% python3 -q
>>> import numpy as np
>>> np.set_printoptions(precision=1, suppress=True, linewidth=120)
>>> mat = np.load("case15.npy")
>>> mat
array([[   1,   -2,    4,   -8],
       [   1,   -1,    1,   -1],
       [   1,    0,    0,    0],
       [   1,    1,    1,    1],
       [   1,    2,    4,    8],
       [   1,    3,    9,   27],
       [   1,    4,   16,   64],
       [   1,    5,   25,  125],
       [   1,    6,   36,  216],
       [   1,    7,   49,  343],
       [   1,    8,   64,  512],
       [   1,    9,   81,  729],
       [   1,   10,  100, 1000],
       [   1,   11,  121, 1331]])
>>> # column 3 dominates
>>> ang = np.radians(30)
>>> r_ = np.eye(4)
>>> r_[3, 3] = r_[0, 0] = np.cos(ang)
>>> r_[3, 0], r_[0, 3] = -np.sin(ang), np.sin(ang)
>>> r_
array([[ 0.9,  0. ,  0. ,  0.5],
       [ 0. ,  1. ,  0. ,  0. ],
       [ 0. ,  0. ,  1. ,  0. ],
       [-0.5,  0. ,  0. ,  0.9]])
>>> other = mat @ r_.T
>>> np.allclose(np.linalg.norm(mat, axis=1), np.linalg.norm(other, axis=1))
True
>>> round(np.linalg.det(r_), 1), round(np.trace(r_), 1)
(np.float64(1.0), np.float64(3.7))
>>> np.allclose(mat @ mat.T, other @ other.T)
True
>>> np.abs(other - mat).max(axis=0)
array([665.4,   0. ,   0. , 178.8])
>>> vec = np.array([-2, 2, 1, 2])
>>> y = mat @ vec
>>> np.round(np.linalg.pinv(mat) @ mat, 1) + 0
array([[1., 0., 0., 0.],
       [0., 1., 0., 0.],
       [0., 0., 1., 0.],
       [0., 0., 0., 1.]])
>>> rng = np.random.default_rng(666873)
>>> y = y + 0.1 * rng.normal(size=14)
>>> y
array([ -17.9,   -5. ,   -2. ,    2.9,   22. ,   67.1,  150. ,  282.7,  478. ,  747.1, 1102. , 1555. , 2118.2, 2802.9])
>>> c, *_ = np.linalg.lstsq(mat, y)
>>> np.round(np.linalg.norm(y - mat @ c), 1)
np.float64(0.4)
>>> arr = np.load("out2.npy")
>>> arr
array([[0, 0, 0, 0, 0, 0, 0, 0, 1, 0, 0, 0, 0],
       [0, 0, 0, 0, 0, 0, 0, 0, 0, 0, 0, 1, 0],
       [0, 0, 0, 0, 0, 0, 0, 1, 0, 0, 0, 0, 0],
       [0, 0, 0, 0, 1, 0, 0, 0, 0, 0, 0, 0, 0],
       [0, 0, 0, 0, 0, 0, 0, 0, 0, 1, 0, 0, 0],
       [0, 0, 0, 0, 0, 0, 0, 0, 0, 0, 1, 0, 0],
       [0, 1, 0, 0, 0, 0, 0, 0, 0, 0, 0, 0, 0],
       [0, 0, 0, 0, 0, 0, 1, 0, 0, 0, 0, 0, 0],
       [0, 0, 0, 1, 0, 0, 0, 0, 0, 0, 0, 0, 0],
       [0, 0, 1, 0, 0, 0, 0, 0, 0, 0, 0, 0, 0],
       [1, 0, 0, 0, 0, 0, 0, 0, 0, 0, 0, 0, 0],
       [0, 0, 0, 0, 0, 0, 0, 0, 0, 0, 0, 0, 1],
       [0, 0, 0, 0, 0, 1, 0, 0, 0, 0, 0, 0, 0]])
>>> other = arr + rng.integers(-2, 3, (13, 1)) @ rng.integers(-2, 3, (1, 13))
>>> other
array([[ 0, -4,  0,  2, -4,  2, -4, -4,  1,  0, -2, -4,  2],
       [ 0,  4,  0, -2,  4, -2,  4,  4,  0,  0,  2,  5, -2],
       [ 0,  4,  0, -2,  4, -2,  4,  5,  0,  0,  2,  4, -2],
       [ 0,  0,  0,  0,  1,  0,  0,  0,  0,  0,  0,  0,  0],
       [ 0, -4,  0,  2, -4,  2, -4, -4,  0,  1, -2, -4,  2],
       [ 0, -2,  0,  1, -2,  1, -2, -2,  0,  0,  0, -2,  1],
       [ 0,  3,  0, -1,  2, -1,  2,  2,  0,  0,  1,  2, -1],
       [ 0,  4,  0, -2,  4, -2,  5,  4,  0,  0,  2,  4, -2],
       [ 0, -4,  0,  3, -4,  2, -4, -4,  0,  0, -2, -4,  2],
       [ 0,  0,  1,  0,  0,  0,  0,  0,  0,  0,  0,  0,  0],
       [ 1,  4,  0, -2,  4, -2,  4,  4,  0,  0,  2,  4, -2],
       [ 0,  0,  0,  0,  0,  0,  0,  0,  0,  0,  0,  0,  1],
       [ 0,  2,  0, -1,  2,  0,  2,  2,  0,  0,  1,  2, -1]])
>>> np.abs(other - arr).sum(axis=1)
array([28, 28, 28,  0, 28, 14, 14, 28, 28,  0, 28,  0, 14])
>>> other = np.array([[-5, 9, 7, 1, 0, -3, 3, 4, 6, 0],
...     [-8, -2, -6, 1, 4, -4, 7, -2, 7, 7],
...     [6, 2, -3, 9, 0, -2, -8, 2, 2, -6],
...     [5, 8, 2, -3, -2, 2, 0, 0, 5, -7],
...     [4, 7, -1, -4, -6, 0, 1, 9, -2, -2],
...     [9, -4, 3, 4, 2, -9, -6, 4, -2, -1],
...     [3, -1, -4, 9, -3, -1, -9, 5, -6, 6],
...     [-1, 4, -9, -3, -7, 7, 1, -4, 8, -3],
...     [-7, -4, 4, 9, 6, 8, 3, 9, 8, -5],
...     [6, -6, 2, -6, -8, -5, 3, -9, 5, 0]])
>>> M = other + other.T
>>> M
array([[-10,   1,  13,   6,   4,   6,   6,   3,  -1,   6],
       [  1,  -4,  -4,   9,  11,  -8,   6,   2,   3,   1],
       [ 13,  -4,  -6,  11,  -1,   1, -12,  -7,   6,  -4],
       [  6,   9,  11,  -6,  -6,   6,   9,  -3,  14, -13],
       [  4,  11,  -1,  -6, -12,   2,  -2,   2,   4, -10],
       [  6,  -8,   1,   6,   2, -18,  -7,  11,   6,  -6],
       [  6,   6, -12,   9,  -2,  -7, -18,   6,  -3,   9],
       [  3,   2,  -7,  -3,   2,  11,   6,  -8,  17, -12],
       [ -1,   3,   6,  14,   4,   6,  -3,  17,  16,   0],
       [  6,   1,  -4, -13, -10,  -6,   9, -12,   0,   0]])
>>> vec = np.array([3, 2, 0, -2, -1, -1, -1, 3, 3, 1])
>>> (M @ vec).argmax()
np.int64(8)
>>> M @ np.ones(10)
array([ 34.,  17.,  -3.,  27.,  -8.,  -7.,  -6.,  11.,  62., -29.])
>>> M @ vec
array([-44, -16,  14,  59,  66,  58,  57,  15,  67,  17])
>>> np.linalg.norm(M @ vec) <= np.linalg.norm(M, 2) * np.linalg.norm(vec) + 1e-9
np.True_
>>> other = np.linalg.invert(M)
Traceback (most recent call last):
  File "<python-input-36>", line 1, in <module>
    other = np.linalg.invert(M)
            ^^^^^^^^^^^^^^^^
AttributeError: module 'numpy.linalg' has no attribute 'invert'
>>> other = np.linalg.inv(M)
>>> other.round(1) + 0
array([[-0.2,  0. ,  0. ,  0.1, -0.1, -0.1,  0. , -0.1,  0.1,  0. ],
       [ 0. ,  0. ,  0. ,  0.1,  0. ,  0. ,  0.1,  0. ,  0. ,  0. ],
       [ 0. ,  0. ,  0. ,  0.1,  0. ,  0. ,  0. ,  0. ,  0. ,  0. ],
       [ 0.1,  0.1,  0.1, -0.1,  0.1,  0. ,  0. ,  0. ,  0. ,  0. ],
       [-0.1,  0. ,  0. ,  0.1, -0.1,  0. ,  0. ,  0. ,  0. , -0.1],
       [-0.1,  0. ,  0. ,  0. ,  0. , -0.1,  0. ,  0. ,  0. ,  0. ],
       [ 0. ,  0.1,  0. ,  0. ,  0. ,  0. , -0.1,  0. ,  0. ,  0. ],
       [-0.1,  0. ,  0. ,  0. ,  0. ,  0. ,  0. , -0.1,  0.1,  0. ],
       [ 0.1,  0. ,  0. ,  0. ,  0. ,  0. ,  0. ,  0.1,  0. ,  0. ],
       [ 0. ,  0. ,  0. ,  0. , -0.1,  0. ,  0. ,  0. ,  0. ,  0. ]])
>>> np.round(np.linalg.inv(other), 1) + 0
array([[-10.,   1.,  13.,   6.,   4.,   6.,   6.,   3.,  -1.,   6.],
       [  1.,  -4.,  -4.,   9.,  11.,  -8.,   6.,   2.,   3.,   1.],
       [ 13.,  -4.,  -6.,  11.,  -1.,   1., -12.,  -7.,   6.,  -4.],
       [  6.,   9.,  11.,  -6.,  -6.,   6.,   9.,  -3.,  14., -13.],
       [  4.,  11.,  -1.,  -6., -12.,   2.,  -2.,   2.,   4., -10.],
       [  6.,  -8.,   1.,   6.,   2., -18.,  -7.,  11.,   6.,  -6.],
       [  6.,   6., -12.,   9.,  -2.,  -7., -18.,   6.,  -3.,   9.],
       [  3.,   2.,  -7.,  -3.,   2.,  11.,   6.,  -8.,  17., -12.],
       [ -1.,   3.,   6.,  14.,   4.,   6.,  -3.,  17.,  16.,   0.],
       [  6.,   1.,  -4., -13., -10.,  -6.,   9., -12.,   0.,   0.]])
>>> np.round(M @ other, 1) + 0
array([[1., 0., 0., 0., 0., 0., 0., 0., 0., 0.],
       [0., 1., 0., 0., 0., 0., 0., 0., 0., 0.],
       [0., 0., 1., 0., 0., 0., 0., 0., 0., 0.],
       [0., 0., 0., 1., 0., 0., 0., 0., 0., 0.],
       [0., 0., 0., 0., 1., 0., 0., 0., 0., 0.],
       [0., 0., 0., 0., 0., 1., 0., 0., 0., 0.],
       [0., 0., 0., 0., 0., 0., 1., 0., 0., 0.],
       [0., 0., 0., 0., 0., 0., 0., 1., 0., 0.],
       [0., 0., 0., 0., 0., 0., 0., 0., 1., 0.],
       [0., 0., 0., 0., 0., 0., 0., 0., 0., 1.]])
>>> round(float(np.linalg.slogdet(M)[0]), 1)
1.0
>>> other = np.array([[-2, 2],
...     [-2, -1],
...     [0, -1],
...     [-1, -1],
...     [2, 2],
...     [1, -2],
...     [-1, 0],
...     [2, 0],
...     [1, -1],
...     [-2, 2]])
>>> M @ other
array([[ 13, -31],
       [ 10,  38],
       [-18,   7],
       [ -5, -66],
       [-16, -48],
       [ 31,  35],
       [-35,  40],
       [ 27, -45],
       [ 49, -45],
       [-60,  20]])
>>> X = np.load("sample4.npy")
>>> X.round(1) + 0
array([[-0.2,  2. , -0.5, -0.7, -1.3,  0.9,  0. , -0.8,  1. ],
       [-0.8,  0.3,  0.5,  0.1, -0.2, -2. ,  0. ,  2. ,  0. ],
       [-0.2, -1.5,  0.6,  0.7,  1. , -1.5,  0. ,  1.4, -0.8],
       [-0.2,  2.1, -0.5, -0.7, -1.3,  0.8,  0. , -0.6,  1. ],
       [ 0.7, -2.1,  0.2,  0.6,  1.4,  0.5,  0. , -0.6, -1. ],
       [-0.6,  2.2, -0.3, -0.7, -1.4,  0. ,  0. ,  0.1,  1.1],
       [ 0.9, -0.8, -0.4,  0. ,  0.5,  1.9,  0. , -1.9, -0.3],
       [-0.1, -1.7,  0.6,  0.7,  1.1, -1.3,  0. ,  1.2, -0.9],
       [-0.6, -0.6,  0.6,  0.4,  0.4, -2. ,  0. ,  1.9, -0.4],
       [ 0.9, -1.9,  0. ,  0.5,  1.3,  0.9,  0. , -1. , -0.9],
       [-0.7, -0.3,  0.6,  0.3,  0.2, -2. ,  0. ,  2. , -0.2],
       [ 0.9, -0.6, -0.4,  0. ,  0.4,  1.9,  0. , -1.9, -0.2],
       [ 0.1, -2. ,  0.5,  0.7,  1.3, -1. ,  0. ,  0.9, -1. ],
       [-0.7, -0.2,  0.6,  0.3,  0.1, -2. ,  0. ,  2. , -0.2],
       [-0.9,  1.2,  0.3, -0.2, -0.8, -1.7,  0. ,  1.7,  0.5],
       [-0.4,  2.2, -0.4, -0.7, -1.4,  0.4,  0. , -0.2,  1.1],
       [-0.1, -1.6,  0.6,  0.7,  1. , -1.4,  0. ,  1.3, -0.9],
       [-0.2,  2. , -0.5, -0.7, -1.3,  1. ,  0. , -0.8,  1. ],
       [-0.7,  2.2, -0.2, -0.6, -1.4, -0.3,  0. ,  0.4,  1. ],
       [-0.9,  1.3,  0.3, -0.2, -0.8, -1.6,  0. ,  1.7,  0.5],
       [-0.3,  2.1, -0.5, -0.7, -1.4,  0.6,  0. , -0.5,  1.1],
       [-0.8,  0.1,  0.5,  0.2, -0.1, -2. ,  0. ,  2. , -0.1]])
>>> left, sv, Vt = np.linalg.svd(X)
>>> vecs = Vt[:(sv > 1e-8).sum()]
>>> vec = X[12] + -3 * X[14] + rng.integers(2) * np.eye(9)[5]
>>> vec
array([ 3. , -5.5, -0.4,  1.2,  3.6,  4. ,  0. , -4.3, -2.4])
>>> np.linalg.matrix_rank(np.vstack([X, vec]))
np.int64(2)
>>> np.round(vecs.T @ vecs, 1) + 0
array([[ 0.1, -0.1,  0. ,  0. ,  0.1,  0.2,  0. , -0.2, -0.1],
       [-0.1,  0.5, -0.1, -0.2, -0.4,  0. ,  0. ,  0. ,  0.3],
       [ 0. , -0.1,  0. ,  0. ,  0. , -0.1,  0. ,  0.1,  0. ],
       [ 0. , -0.2,  0. ,  0.1,  0.1, -0.1,  0. ,  0. , -0.1],
       [ 0.1, -0.4,  0. ,  0.1,  0.2,  0. ,  0. ,  0. , -0.2],
       [ 0.2,  0. , -0.1, -0.1,  0. ,  0.5,  0. , -0.4,  0. ],
       [ 0. ,  0. ,  0. ,  0. ,  0. ,  0. ,  0. ,  0. ,  0. ],
       [-0.2,  0. ,  0.1,  0. ,  0. , -0.4,  0. ,  0.4,  0. ],
       [-0.1,  0.3,  0. , -0.1, -0.2,  0. ,  0. ,  0. ,  0.1]])
>>> np.allclose(vecs.T @ vecs @ vec, vec)
True
